$ ipython --no-banner

In [1]: import numpy as np

In [2]: np.set_printoptions(suppress=True, linewidth=140)

In [3]: tidy = lambda a: np.round(a, 3) + 0

In [4]: data = np.load("case12.npy")

In [5]: data
Out[5]: 
array([[ 1., -1.,  0.],
       [-1.,  0., -1.],
       [ 0., -1., -1.]])

In [6]: rk = np.linalg.matrix_rank(data)

In [7]: rk
Out[7]: np.int64(2)

In [8]: null = np.linalg.svd(data)[2][rk:].T

In [9]: np.allclose(data @ null, 0)
Out[9]: True

In [10]: [int(np.linalg.matrix_rank(data[:, :j + 1])) for j in range(3)]
Out[10]: [1, 2, 2]

In [11]: tidy(data @ null)
Out[11]: 
array([[0.],
       [0.],
       [0.]])

In [12]: tidy(null[:, 0] / null[np.abs(null[:, 0]).round(6).argmax(), 0])
Out[12]: array([ 1.,  1., -1.])

In [13]: tidy(np.linalg.norm(data, 2) / np.linalg.norm(data))
Out[13]: np.float64(0.707)

In [14]: np.linalg.matrix_rank(data, rtol=0.1)
Out[14]: np.int64(2)

In [15]: [round(float(x), 3) for x in np.linalg.svd(data, compute_uv=False)[:3]]
Out[15]: [1.732, 1.732, 0.0]

In [16]: np.linalg.cond(data) > 100
Out[16]: np.True_

In [17]: M = np.loadtxt("sample13.csv", delimiter=",")

In [18]: M
Out[18]: 
array([[-32.516,  28.782,  10.982],
       [-29.796,  30.253,  10.168],
       [-29.584,  30.019,   9.631],
       [-29.138,  29.402,  10.001],
       [-31.309,  31.071,  10.972],
       [-30.381,  30.094,   9.086],
       [-31.336,  29.065,  10.069],
       [-30.699,  29.97 ,  11.683],
       [-32.684,  30.505,  10.352],
       [-31.108,  29.705,   8.686],
       [-28.405,  27.957,  11.122],
       [-29.201,  30.071,   8.158],
       [-28.901,  30.334,  12.095],
       [-29.628,  29.64 ,   8.472],
       [-31.381,  27.448,   8.874],
       [-30.936,  31.653,  11.098],
       [-29.301,  31.022,  10.09 ],
       [-30.298,  30.798,  10.262],
       [-29.342,  30.709,   8.93 ],
       [-30.477,  30.353,   8.574],
       [-29.701,  29.132,  10.627],
       [-29.734,  30.828,  11.389]])

In [19]: Xc = M - M.mean(axis=1)
ValueError: operands could not be broadcast together with shapes (22,3) (22,) 


In [20]: Xc = M - M.mean(axis=0)

In [21]: U, sv, Vt = np.linalg.svd(Xc, full_matrices=False)

In [22]: (np.sign(U[:, 0]) == np.sign(U[0, 0])).astype(int)
Out[22]: array([1, 1, 0, 0, 1, 0, 0, 1, 1, 0, 0, 0, 1, 0, 0, 1, 1, 1, 0, 0, 1, 1])

In [23]: tidy(Vt[0] * np.sign(Vt[0, np.abs(Vt[0]).argmax()]))
Out[23]: array([-0.222,  0.407,  0.886])

In [24]: np.linalg.matrix_rank(Xc)
Out[24]: np.int64(3)

In [25]: tidy(sv)
Out[25]: array([5.361, 5.205, 4.443])

In [26]: tidy(np.abs(Vt[-1]))
Out[26]: array([0.152, 0.883, 0.443])

In [27]: np.searchsorted(np.cumsum(sv ** 2) / (sv ** 2).sum(), 0.9) + 1
Out[27]: np.int64(3)

In [28]: tidy((sv ** 2).sum() ** 2 / (sv ** 4).sum())
Out[28]: np.float64(2.929)

In [29]: tidy(Xc.mean(axis=0))
Out[29]: array([0., 0., 0.])

In [30]: D = np.linalg.norm(M[:, None] - M[None], axis=-1)

In [31]: D[20].round(6).argsort(kind="stable")[:4]
Out[31]: array([20,  3,  1,  2])

In [32]: D.mean(axis=1).argmax()
Out[32]: np.int64(14)

In [33]: D.shape
Out[33]: (22, 22)

In [34]: np.flatnonzero(D[20] < D.mean() / 2)
Out[34]: array([ 3, 20])

In [35]: r0 = np.array([-3, -4])

In [36]: np.correlate(data[1], data[2], "full")
Out[36]: array([1., 1., 1., 1., 0.])

In [37]: np.convolve(data[1], r0)
Out[37]: array([3., 4., 3., 4.])

In [38]: np.cross(data[1, :3], data[2, :3])
Out[38]: array([-1., -1.,  1.])

In [39]: W0 = np.load("x.npy")

In [40]: W0
Out[40]: 
array([[ 1.8, -1. ,  0. ],
       [-0.3,  0.3, -0.6],
       [-2.3,  0. , -0.2],
       [-5. , 11. ,  3. ],
       [-0.5, -0.1,  1.2],
       [ 1.3, -1.5, -0.6],
       [ 1.6,  0.6,  1.9],
       [ 0.8, -0.3,  0.6],
       [-0.7, -1.5,  0.5],
       [-0.5,  0.7,  0.5],
       [ 1.7, -0.6,  1. ]])

In [41]: # row 3 dominates

In [42]: B = np.c_[W0[:, :1] @ np.array([[2]]), np.array([4, 0, -5, -3, 3, 0, 2, -5, 1, 2, -1])]

In [43]: B
Out[43]: 
array([[  3.6,   4. ],
       [ -0.6,   0. ],
       [ -4.6,  -5. ],
       [-10. ,  -3. ],
       [ -1. ,   3. ],
       [  2.6,   0. ],
       [  3.2,   2. ],
       [  1.6,  -5. ],
       [ -1.4,   1. ],
       [ -1. ,   2. ],
       [  3.4,  -1. ]])

In [44]: tidy(np.linalg.norm(B - W0 @ np.linalg.lstsq(W0, B)[0], axis=0))
Out[44]: array([0.  , 8.61])

In [45]: tidy(np.linalg.norm(np.linalg.qr(W0)[0].T @ B, axis=0) ** 2 / ((B ** 2).sum(axis=0) + 1e-12))
Out[45]: array([1.   , 0.211])

In [46]: np.linalg.matrix_rank(np.c_[W0, B])
Out[46]: np.int64(4)

In [47]: tidy(np.linalg.lstsq(W0, B[:, 0])[0])
Out[47]: array([2., 0., 0.])

In [48]: np.linalg.matrix_rank(B)
Out[48]: np.int64(2)

In [49]: x0 = np.array([-1, 2])

In [50]: y = B @ x0

In [51]: tidy(np.linalg.solve(B.T @ B, B.T @ y))
Out[51]: array([-1.,  2.])

In [52]: tidy(np.linalg.pinv(B) @ B)
Out[52]: 
array([[1., 0.],
       [0., 1.]])

In [53]: tidy(np.linalg.lstsq(B, y)[0])
Out[53]: array([-1.,  2.])

In [54]: np.linalg.solve(B, y)
LinAlgError: Last 2 dimensions of the array must be square


In [55]: tidy(y)
Out[55]: array([  4.4,   0.6,  -5.4,   4. ,   7. ,  -2.6,   0.8, -11.6,   3.4,   5. ,  -5.4])

In [56]: rng = np.random.default_rng(149)

In [57]: y = y + 0.1 * rng.normal(size=11)

In [58]: tidy(y)
Out[58]: array([  4.567,   0.591,  -5.473,   4.101,   6.953,  -2.7  ,   0.907, -11.515,   3.495,   5.085,  -5.335])

In [59]: beta, *_ = np.linalg.lstsq(B, y)

In [60]: tidy(beta)
Out[60]: array([-1.001,  2.007])

In [61]: beta.round()
Out[61]: array([-1.,  2.])

In [62]: [round(float(np.linalg.norm(np.linalg.solve(B.T @ B + lam * np.eye(2), B.T @ y))), 2) for lam in (0, 1, 10, 100)]
Out[62]: [2.24, 2.21, 1.94, 0.88]

In [63]: tidy(np.linalg.norm(y - B @ beta))
Out[63]: np.float64(0.302)
